$ python3 -q
>>> import numpy as np
>>> import numpy.linalg as la
>>> np.set_printoptions(precision=2, suppress=True, linewidth=200, floatmode="fixed")
>>> def rnd(a):
...     return np.round(a, 2) + 0
... 
>>> rng = np.random.default_rng(806)
>>> J = rng.normal(size=(21, 3)) + 20 * np.array([0, 1, 1])
>>> rnd(J)
array([[ 1.50, 19.49, 20.41],
       [-0.82, 19.61, 21.08],
       [ 0.39, 18.59, 19.98],
       [ 1.71, 19.95, 18.87],
       [-1.67, 21.24, 20.33],
       [ 0.71, 19.83, 21.39],
       [ 0.93, 19.99, 19.81],
       [ 0.08, 21.89, 19.72],
       [ 0.51, 18.45, 19.30],
       [ 1.05, 19.13, 20.20],
       [-0.48, 20.41, 19.17],
       [-0.87, 19.22, 20.04],
       [-0.43, 19.11, 19.55],
       [-2.17, 18.87, 20.89],
       [ 0.22, 20.43, 20.82],
       [-0.19, 18.16, 18.81],
       [-1.36, 18.96, 21.34],
       [ 1.15, 19.15, 19.91],
       [ 0.50, 18.23, 20.56],
       [ 0.36, 20.64, 21.30],
       [-1.16, 18.85, 21.00]])
>>> t3 = np.stack([J, -2 * J, J[::-1]])
>>> (t3 @ J.T).shape
(3, 21, 21)
>>> rnd(la.norm(t3, axis=(1, 2)))
array([129.03, 258.07, 129.03])
>>> A2 = J / np.sqrt((J ** 2).mean(axis=1, keepdims=True))
>>> la.matrix_rank(J - J.mean(axis=1, keepdims=True))
np.int64(2)
>>> rnd(A2[18])
array([0.03, 1.15, 1.30])
>>> rnd(la.norm(A2, axis=1))
array([1.73, 1.73, 1.73, 1.73, 1.73, 1.73, 1.73, 1.73, 1.73, 1.73, 1.73, 1.73, 1.73, 1.73, 1.73, 1.73, 1.73, 1.73, 1.73, 1.73, 1.73])
>>> d = la.norm(J[:, None] - J[None], axis=-1)
>>> d[0].round(6).argsort(kind="stable")[:4]
array([ 0,  9, 17,  6])
>>> d.shape
(21, 21)
>>> d.mean(axis=1).argmax()
np.int64(7)
>>> Xs = J - J.mean(axis=0)
>>> evecs = la.svd(Xs)[2][:1]
>>> A2 = Xs - Xs @ evecs.T @ evecs
>>> rnd(np.cov(Xs @ evecs.T, rowvar=False))
np.float64(1.24)
>>> la.norm(A2, axis=1).round(6).argmax()
np.int64(7)
>>> rnd(A2.std(axis=0))
array([0.31, 0.95, 0.64])
>>> rnd(np.abs(la.svd(J)[2][-1]))
array([0.39, 0.66, 0.64])
>>> la.matrix_rank(J, rtol=0.1)
np.int64(1)
>>> np.argsort(-la.norm(J, axis=0).round(6), kind="stable")[:3]
array([2, 1, 0])
>>> X = np.load("test0.npy")
>>> X
array([[-2.00, -3.00,  0.00,  0.00],
       [-3.00, -3.00, -3.00,  0.00],
       [ 0.00, -3.00, -3.00, -3.00],
       [ 0.00,  0.00, -3.00,  2.00]])
>>> O = X.astype(float).copy()
>>> for j in range(4):
...     O[:, j] -= O[:, :j] @ (O[:, :j].T @ O[:, j])
...     O[:, j] /= la.norm(O[:, j])
... 
>>> rnd(O.T @ X)
array([[ 3.61,  4.16,  2.50,  0.00],
       [ 0.00,  3.11,  2.45,  2.89],
       [ 0.00,  0.00,  3.85, -1.06],
       [ 0.00,  0.00,  0.00,  1.88]])
>>> rnd(O)
array([[-0.55, -0.22,  0.50,  0.63],
       [-0.83,  0.15, -0.33, -0.42],
       [ 0.00, -0.96, -0.17, -0.21],
       [ 0.00,  0.00, -0.78,  0.63]])
>>> rnd(la.det(2 * O)), rnd(la.det(O))
(np.float64(16.0), np.float64(1.0))
>>> rnd(np.einsum("ii->", O))
np.float64(0.05)
>>> rnd(la.det(O.T))
np.float64(1.0)
>>> rnd(la.eigvals(O).sum().real)
np.float64(0.05)
>>> rnd(la.eigvals(O))
array([-0.86+0.51j, -0.86-0.51j,  0.89+0.47j,  0.89-0.47j])
>>> P = np.triu(np.array([[-1, 1, -4, 1], [-5, 3, -2, -2], [-2, -3, -2, -3], [-1, 1, -1, -3]]), 1) + np.eye(4)
>>> A2 = P @ X @ la.inv(P)
>>> P @ X - X @ P
array([[ -3.00,  11.00,  -8.00,  10.00],
       [  0.00,   9.00,  -6.00, -10.00],
       [  0.00,   0.00,   3.00, -21.00],
       [  0.00,   0.00,   0.00,  -9.00]])
>>> rnd(np.poly(A2))
array([  1.00,   6.00, -22.00, -78.00,  81.00])
>>> A2
array([[ -5.00,  11.00,   8.00,  65.00],
       [ -3.00,   6.00,   9.00,  44.00],
       [  0.00,  -3.00,   0.00, -15.00],
       [  0.00,   0.00,  -3.00,  -7.00]])
>>> la.matrix_rank(A2)
np.int64(4)
>>> x = np.array([1, 3, 0, 3])
>>> X @ (2 * x)
array([-22.00, -24.00, -36.00,  12.00])
>>> (X * x).sum(axis=1)
array([-11.00, -12.00, -18.00,   6.00])
>>> np.einsum("ij,j->i", X, x)
array([-11.00, -12.00, -18.00,   6.00])
>>> X @ np.ones(4)
array([-5.00, -9.00, -9.00, -1.00])
>>> X @ x
array([-11.00, -12.00, -18.00,   6.00])
>>> np.sign((X @ x).round(6))
array([-1.00, -1.00, -1.00,  1.00])
>>> la.norm(X @ x) <= la.norm(X, 2) * la.norm(x) + 1e-9
np.True_
>>> A2 = X / la.norm(X, axis=1, keepdims=True)
>>> gram = A2 @ A2.T
>>> rnd(gram[0])
array([1.00, 0.80, 0.48, 0.00])
>>> rnd(la.norm(A2, axis=1))
array([1.00, 1.00, 1.00, 1.00])
>>> (np.abs(gram) > 0.9).astype(int)
array([[1, 0, 0, 0],
       [0, 1, 0, 0],
       [0, 0, 1, 0],
       [0, 0, 0, 1]])
>>> E = (rng.random((2, 2)) < 0.3) + np.eye(2)
>>> E /= E.sum(axis=1, keepdims=True)
>>> E
array([[1.00, 0.00],
       [0.00, 1.00]])
>>> # keeps lengths
>>> la.matrix_rank(E - E[0, 0] * np.eye(2))
np.int64(0)
>>> vals, evecs = la.eigh(E)
>>> (vals > 1e-8).sum(), (vals < -1e-8).sum()
(np.int64(2), np.int64(0))
>>> rnd(la.eigvalsh(E @ E))
array([1.00, 1.00])
>>> E @ np.ones(2)
array([1.00, 1.00])
>>> rnd(np.sort(np.abs(la.eigvals(E)))[::-1])
array([1.00, 1.00])
>>> rnd(la.matrix_power(E, 2))
array([[1.00, 0.00],
       [0.00, 1.00]])
>>> E.sum(axis=1)
array([1.00, 1.00])
>>> p = np.eye(2)[0]
>>> for _ in range(3):
...     p = p @ E
...     print(p.round(2))
... 
[1.00 0.00]
[1.00 0.00]
[1.00 0.00]
>>> r0 = np.array([2, 0])
>>> A2 = E + np.outer(r0, np.eye(2)[0])
>>> A2
array([[3.00, 0.00],
       [0.00, 1.00]])
>>> F = np.load("dump.npy")
>>> rnd(F)
array([[-0.67, -2.15, -4.19, -1.54],
       [ 2.01, -3.99,  0.99,  2.01],
       [ 3.80,  2.05, -2.15,  1.32],
       [-2.46,  0.49, -1.36,  4.10]])
>>> A2 = F / la.norm(F, axis=1, keepdims=True)
>>> gram = A2 @ A2.T
>>> (gram - 2 * np.eye(4)).round(6).argmax(axis=1)
array([1, 0, 0, 0])
>>> rnd(gram[2])
array([0.00, 0.00, 1.00, 0.00])
>>> rnd(la.norm(A2, axis=1))
array([1.00, 1.00, 1.00, 1.00])
>>> data = np.load("mat.npy")
>>> data
array([[ 2.02,  2.00, -0.07,  1.94],
       [ 0.06, -0.03,  1.92,  1.96],
       [ 0.10,  0.00,  0.90,  0.99]])
>>> x = np.array([-2, 2, 0, 1])
>>> h = np.maximum(data @ x, 0)
>>> rnd(np.maximum(data @ (3 * x), 0))
array([5.70, 5.34, 2.37])
>>> rnd(data.T @ h)
array([4.02, 3.75, 4.00, 7.96])
>>> h
array([1.90, 1.78, 0.79])
>>> np.flatnonzero(h > 1e-9)
array([0, 1, 2])
